In [1]: import numpy as np

In [2]: from numpy import linalg as LA

In [3]: np.set_printoptions(suppress=True, linewidth=200)

In [4]: X = np.load("a.npy")

In [5]: X
Out[5]: 
array([[4, 4, 0, 5, 2, 0, 5, 0, 0, 2, 0, 5],
       [4, 4, 4, 0, 5, 2, 0, 5, 0, 0, 2, 0],
       [0, 4, 4, 4, 0, 5, 2, 0, 5, 0, 0, 2],
       [5, 0, 4, 4, 4, 0, 5, 2, 0, 5, 0, 0],
       [2, 5, 0, 4, 4, 4, 0, 5, 2, 0, 5, 0],
       [0, 2, 5, 0, 4, 4, 4, 0, 5, 2, 0, 5],
       [5, 0, 2, 5, 0, 4, 4, 4, 0, 5, 2, 0],
       [0, 5, 0, 2, 5, 0, 4, 4, 4, 0, 5, 2],
       [0, 0, 5, 0, 2, 5, 0, 4, 4, 4, 0, 5],
       [2, 0, 0, 5, 0, 2, 5, 0, 4, 4, 4, 0],
       [0, 2, 0, 0, 5, 0, 2, 5, 0, 4, 4, 4],
       [5, 0, 2, 0, 0, 5, 0, 2, 5, 0, 4, 4]])

In [6]: U, sigma, VT = LA.svd(X, full_matrices=False)

In [7]: U.shape, sigma.shape, VT.shape
Out[7]: ((12, 12), (12,), (12, 12))

In [8]: np.round(U.T @ X @ VT.T, 2) + 0
Out[8]: 
array([[28.5 ,  0.  ,  0.  ,  0.  ,  0.  ,  0.  ,  0.  ,  0.  ,  0.  ,  0.  ,  0.  ,  0.  ],
       [ 0.  , 12.64,  0.  ,  0.  ,  0.  ,  0.  ,  0.  ,  0.  ,  0.  ,  0.  ,  0.  ,  0.  ],
       [ 0.  ,  0.  , 12.14,  0.  ,  0.  ,  0.  ,  0.  ,  0.  ,  0.  ,  0.  ,  0.  ,  0.  ],
       [ 0.  ,  0.  ,  0.  ,  9.69,  0.  ,  0.  ,  0.  ,  0.  ,  0.  ,  0.  ,  0.  ,  0.  ],
       [ 0.  ,  0.  ,  0.  ,  0.  ,  9.37,  0.  ,  0.  ,  0.  ,  0.  ,  0.  ,  0.  ,  0.  ],
       [ 0.  ,  0.  ,  0.  ,  0.  ,  0.  ,  7.6 ,  0.  ,  0.  ,  0.  ,  0.  ,  0.  ,  0.  ],
       [ 0.  ,  0.  ,  0.  ,  0.  ,  0.  ,  0.  ,  6.15,  0.  ,  0.  ,  0.  ,  0.  ,  0.  ],
       [ 0.  ,  0.  ,  0.  ,  0.  ,  0.  ,  0.  ,  0.  ,  5.15,  0.  ,  0.  ,  0.  ,  0.  ],
       [ 0.  ,  0.  ,  0.  ,  0.  ,  0.  ,  0.  ,  0.  ,  0.  ,  1.97,  0.  ,  0.  ,  0.  ],
       [ 0.  ,  0.  ,  0.  ,  0.  ,  0.  ,  0.  ,  0.  ,  0.  ,  0.  ,  1.83,  0.  ,  0.  ],
       [ 0.  ,  0.  ,  0.  ,  0.  ,  0.  ,  0.  ,  0.  ,  0.  ,  0.  ,  0.  ,  1.06,  0.  ],
       [ 0.  ,  0.  ,  0.  ,  0.  ,  0.  ,  0.  ,  0.  ,  0.  ,  0.  ,  0.  ,  0.  ,  0.31]])

In [9]: print(round(np.sqrt((sigma ** 2).sum()), 2), np.round(LA.norm(X), 2))
37.84 37.84

In [10]: np.round(VT @ VT.T, 2) + 0
Out[10]: 
array([[1., 0., 0., 0., 0., 0., 0., 0., 0., 0., 0., 0.],
       [0., 1., 0., 0., 0., 0., 0., 0., 0., 0., 0., 0.],
       [0., 0., 1., 0., 0., 0., 0., 0., 0., 0., 0., 0.],
       [0., 0., 0., 1., 0., 0., 0., 0., 0., 0., 0., 0.],
       [0., 0., 0., 0., 1., 0., 0., 0., 0., 0., 0., 0.],
       [0., 0., 0., 0., 0., 1., 0., 0., 0., 0., 0., 0.],
       [0., 0., 0., 0., 0., 0., 1., 0., 0., 0., 0., 0.],
       [0., 0., 0., 0., 0., 0., 0., 1., 0., 0., 0., 0.],
       [0., 0., 0., 0., 0., 0., 0., 0., 1., 0., 0., 0.],
       [0., 0., 0., 0., 0., 0., 0., 0., 0., 1., 0., 0.],
       [0., 0., 0., 0., 0., 0., 0., 0., 0., 0., 1., 0.],
       [0., 0., 0., 0., 0., 0., 0., 0., 0., 0., 0., 1.]])

In [11]: np.allclose(U * sigma @ VT, X)
Out[11]: True

In [12]: np.round(np.cumsum(sigma ** 2) / np.sum(sigma ** 2), 2)
Out[12]: array([0.57, 0.68, 0.78, 0.85, 0.91, 0.95, 0.98, 0.99, 1.  , 1.  , 1.  , 1.  ])
